In [1]: import numpy as np

In [2]: np.set_printoptions(precision=3, suppress=True, linewidth=100)

In [3]: E = np.array([[-0.3, 0.0, 1.7],
   ...:     [0.1, -0.1, -1.8],
   ...:     [0.3, 1.2, -0.2],
   ...:     [-2.2, 1.2, 0.3],
   ...:     [-1.0, -0.3, 0.5],
   ...:     [0.3, -1.3, 1.3],
   ...:     [0.7, 0.0, -1.4],
   ...:     [-0.4, 0.1, 0.1],
   ...:     [-1.1, 1.1, 0.6],
   ...:     [1.1, 0.0, -1.8],
   ...:     [0.6, -1.1, -0.8],
   ...:     [-1.0, -0.5, -1.6],
   ...:     [0.7, 0.3, 0.3],
   ...:     [1.3, -0.2, 0.3],
   ...:     [-1.0, 0.0, -1.3]])

In [4]: rng = np.random.default_rng(64665)

In [5]: E[:, 0] = 3 * E[:, 2] + 0.1 * rng.normal(size=15)

In [6]: E
Out[6]: 
array([[ 5.009,  0.   ,  1.7  ],
       [-5.315, -0.1  , -1.8  ],
       [-0.431,  1.2  , -0.2  ],
       [ 1.031,  1.2  ,  0.3  ],
       [ 1.418, -0.3  ,  0.5  ],
       [ 3.832, -1.3  ,  1.3  ],
       [-4.026,  0.   , -1.4  ],
       [ 0.18 ,  0.1  ,  0.1  ],
       [ 1.947,  1.1  ,  0.6  ],
       [-5.494,  0.   , -1.8  ],
       [-2.48 , -1.1  , -0.8  ],
       [-4.699, -0.5  , -1.6  ],
       [ 0.922,  0.3  ,  0.3  ],
       [ 0.82 , -0.2  ,  0.3  ],
       [-4.002,  0.   , -1.3  ]])

In [7]: dist = np.linalg.norm(E[:, None] - E[None], axis=-1)

In [8]: (dist + 1e9 * np.eye(15)).round(6).argmin(axis=1)
Out[8]: array([ 5,  9,  7, 12, 13,  0, 14, 13,  3,  1, 14,  1, 13, 12,  6])

In [9]: dist.mean(axis=1).argmax()
Out[9]: np.int64(0)

In [10]: np.flatnonzero(dist[1] < dist.mean() / 2)
Out[10]: array([ 1,  6,  9, 11, 14])
